>>> import numpy as np
>>> from numpy import linalg as LA
>>> np.set_printoptions(precision=1, suppress=True, linewidth=200, sign=" ")
>>> arr = np.loadtxt("block11.csv", delimiter=",")
>>> print(arr)
[[ 1.  0.  1.  3.  1.  2.  1.  2.  3.  2.]
 [ 0.  0.  3.  1.  2.  3.  2.  0.  2.  0.]
 [ 3.  1.  1.  1.  1.  2.  1.  1.  3.  0.]
 [ 3.  3.  3.  3.  3.  0.  3.  3.  3.  1.]
 [ 0.  2.  0.  0.  2.  2.  3.  0.  2.  0.]
 [ 3.  3.  1.  3.  1.  1.  0.  1.  2.  2.]
 [ 0.  2.  0.  1.  0.  0.  2.  0.  1.  1.]
 [ 3.  2.  3.  0.  3.  0.  1.  2.  1.  2.]
 [ 2.  2.  3.  0.  2.  0.  1.  3.  0.  3.]
 [ 3.  3.  0.  1.  1.  1.  1.  0.  0.  0.]]
>>> blk = np.stack([arr, 4 * arr, arr[::-1]])
>>> LA.norm(blk, axis=(1, 2))
array([ 18.5,  74.2,  18.5])
>>> print((blk @ arr.T).shape)
(3, 10, 10)
>>> blk.sum(axis=0)
array([[  8.,   3.,   5.,  16.,   6.,  11.,   6.,  10.,  15.,  10.],
       [  2.,   2.,  18.,   5.,  12.,  15.,  11.,   3.,  10.,   3.],
       [ 18.,   7.,   8.,   5.,   8.,  10.,   6.,   7.,  16.,   2.],
       [ 15.,  17.,  15.,  16.,  15.,   0.,  17.,  15.,  16.,   6.],
       [  3.,  13.,   1.,   3.,  11.,  11.,  15.,   1.,  12.,   2.],
       [ 15.,  17.,   5.,  15.,   7.,   7.,   3.,   5.,  12.,  10.],
       [  3.,  13.,   3.,   8.,   3.,   0.,  13.,   3.,   8.,   6.],
       [ 18.,  11.,  16.,   1.,  16.,   2.,   6.,  11.,   8.,  10.],
       [ 10.,  10.,  18.,   1.,  12.,   3.,   7.,  15.,   2.,  15.],
       [ 16.,  15.,   1.,   8.,   6.,   7.,   6.,   2.,   3.,   2.]])
>>> blk.shape
(3, 10, 10)
>>> rng = np.random.default_rng(42)
>>> idx = rng.permutation(10)
>>> B = arr[:, idx] * rng.choice([-1, 1], 10)
>>> B
array([[ 2.,  1.,  1.,  2.,  3., -1.,  1., -2.,  0., -3.],
       [ 3.,  2.,  0.,  0.,  1., -3.,  2., -0.,  0., -2.],
       [ 2.,  1.,  3.,  1.,  1., -1.,  1., -0.,  1., -3.],
       [ 0.,  3.,  3.,  3.,  3., -3.,  3., -1.,  3., -3.],
       [ 2.,  3.,  0.,  0.,  0., -0.,  2., -0.,  2., -2.],
       [ 1.,  0.,  3.,  1.,  3., -1.,  1., -2.,  3., -2.],
       [ 0.,  2.,  0.,  0.,  1., -0.,  0., -1.,  2., -1.],
       [ 0.,  1.,  3.,  2.,  0., -3.,  3., -2.,  2., -1.],
       [ 0.,  1.,  2.,  3.,  0., -3.,  2., -3.,  2., -0.],
       [ 1.,  1.,  3.,  0.,  1., -0.,  1., -0.,  3., -0.]])
>>> Uu, _, Vh = LA.svd(arr.T @ B)
>>> print(np.round(LA.lstsq(arr, B)[0], 1) + 0)
[[ 0.  0.  1.  0.  0.  0.  0.  0.  0.  0.]
 [ 0.  0.  0.  0.  0.  0.  0.  0.  1.  0.]
 [ 0.  0.  0.  0.  0. -1.  0.  0.  0.  0.]
 [ 0.  0.  0.  0.  1.  0.  0.  0.  0.  0.]
 [ 0.  0.  0.  0.  0.  0.  1.  0.  0.  0.]
 [ 1.  0.  0.  0.  0.  0.  0.  0.  0.  0.]
 [ 0.  1.  0.  0.  0.  0.  0.  0.  0.  0.]
 [ 0.  0.  0.  1.  0.  0.  0.  0.  0.  0.]
 [ 0.  0.  0.  0.  0.  0.  0.  0.  0. -1.]
 [ 0.  0.  0.  0.  0.  0.  0. -1.  0.  0.]]
>>> idx
array([ 5,  6,  0,  7,  3,  2,  4,  9,  1,  8])
>>> A = np.load("layer18.npy")
>>> A
array([[-44,   5,  -4,  -3,  -2,   3,   0],
       [  4,  -1,   2,  -2,  -4,  -2,  -5],
       [ -2,   5, -85,   4,   0,  -5,  -4],
       [  5,   2,   4, -55,  -4,   2,  -1],
       [ -3,   4,   5,   3, -30,  -3,  -3],
       [  2,  -5,  -4,   5,   4,  71,  -2],
       [  4,   2,   3,  -3,  -4,  -4,  22]])
>>> idx = rng.permutation(7)
>>> idx
array([ 5,  0,  4,  2,  3,  1,  6])
>>> B = A[idx][:, idx]
>>> B
array([[ 71,   2,   4,  -4,   5,  -5,  -2],
       [  3, -44,  -2,  -4,  -3,   5,   0],
       [ -3,  -3, -30,   5,   3,   4,  -3],
       [ -5,  -2,   0, -85,   4,   5,  -4],
       [  2,   5,  -4,   4, -55,   2,  -1],
       [ -2,   4,  -4,   2,  -2,  -1,  -5],
       [ -4,   4,  -4,   3,  -3,   2,  22]])
>>> round(float(np.abs(LA.eigvals(A)).max()), 1)
86.0
>>> B = A + rng.integers(-2, 3, (7, 6)) @ rng.integers(-2, 3, (6, 7))
>>> B
array([[-36,   5,   0,   3,   8,  -3,   4],
       [  1,  -9,   6,  -2,  -8,   0, -14],
       [ -3,  -4, -75,  11,  -1,  -6, -14],
       [  3,   6,  -3, -60,  -8,   8,   1],
       [  2,   4,   5,   6, -30,   4,  -1],
       [  5, -11,   1,   9,  10,  66,  -4],
       [  3,   8,   1,  -1,   2, -11,  24]])
>>> np.round(LA.svd(B - A, compute_uv=False), 1) + 0
array([ 25.6,  22.3,  11.3,   4.9,   2.8,   0.9,   0. ])
>>> LA.matrix_rank(B - A, tol=1e-8)
np.int64(6)
>>> B - A
array([[  8,   0,   4,   6,  10,  -6,   4],
       [ -3,  -8,   4,   0,  -4,   2,  -9],
       [ -1,  -9,  10,   7,  -1,  -1, -10],
       [ -2,   4,  -7,  -5,  -4,   6,   2],
       [  5,   0,   0,   3,   0,   7,   2],
       [  3,  -6,   5,   4,   6,  -5,  -2],
       [ -1,   6,  -2,   2,   6,  -7,   2]])
>>> x0 = np.array([3, -2, -3, 2, -1, -3, 2])
>>> rhs = A @ x0
>>> coef, lr = np.zeros(7), 1 / LA.norm(A, 2) ** 2
>>> for i in range(3):
...     coef -= lr * A.T @ (A @ coef - rhs)
...     if i % 1 == 0: print(i, round(LA.norm(A @ coef - rhs), 1))
... 
0 149.2
1 102.4
2 76.3
>>> coef
array([ 1.8,  0.1, -2.7,  1.6, -0.1, -2.9,  0.4])
>>> np.round(LA.cond(A), 1)
np.float64(108.4)
>>> E = np.load("x.npy")
>>> E
array([[ 27.8,   7.9,  20.5],
       [-18.8,   5.6, -10.9],
       [  3.2,   6.7,   9.8],
       [ 23.3,   1.8,  23.3],
       [ 14.4, -14.3,   5.9],
       [  2.9,   3.6,  -5.4],
       [  0.9,   6.5,  -1.2],
       [ -2.3,  11.3,  -4.7],
       [-11.3,   8.1,   2.9],
       [ -6.1,  -2.6, -18.8],
       [ 18.8, -10. ,   8.9],
       [  5.9, -13.6,  -0.8],
       [  3.6,  -6.5,   6.6],
       [ 23.6,  20.1,  30.8],
       [  1.5,  18.5,   8.8],
       [-10.6, -11.9, -27.3],
       [  9.8,  -9.5,  15.9],
       [ 17.8,   3.4,  14.5],
       [-20.2,   5.6, -10.8],
       [-26.6,  10.5, -25.7],
       [  4.8,  -9.2,  15.5]])
>>> w1 = np.array([[2, 2, 0], [1, 2, 1], [0, 0, 2]])
>>> coef = np.array([-3, -2, 1])
>>> H = np.maximum(E @ w1 + coef, 0)
>>> print((H > 0).mean(axis=0))
[ 0.6  0.5  0.6]
>>> print(LA.matrix_rank(H))
3
>>> basis = np.array([[-2, 1], [-2, 0], [-3, 3]])
>>> w1 @ basis
array([[-8,  2],
       [-9,  4],
       [-6,  6]])
>>> (H @ basis).round(6).argmax(axis=1)
array([ 1,  0,  1,  1,  1,  1,  1,  1,  1,  0,  1,  0,  1,  1,  1,  0,  1,  1,  0,  0,  1])
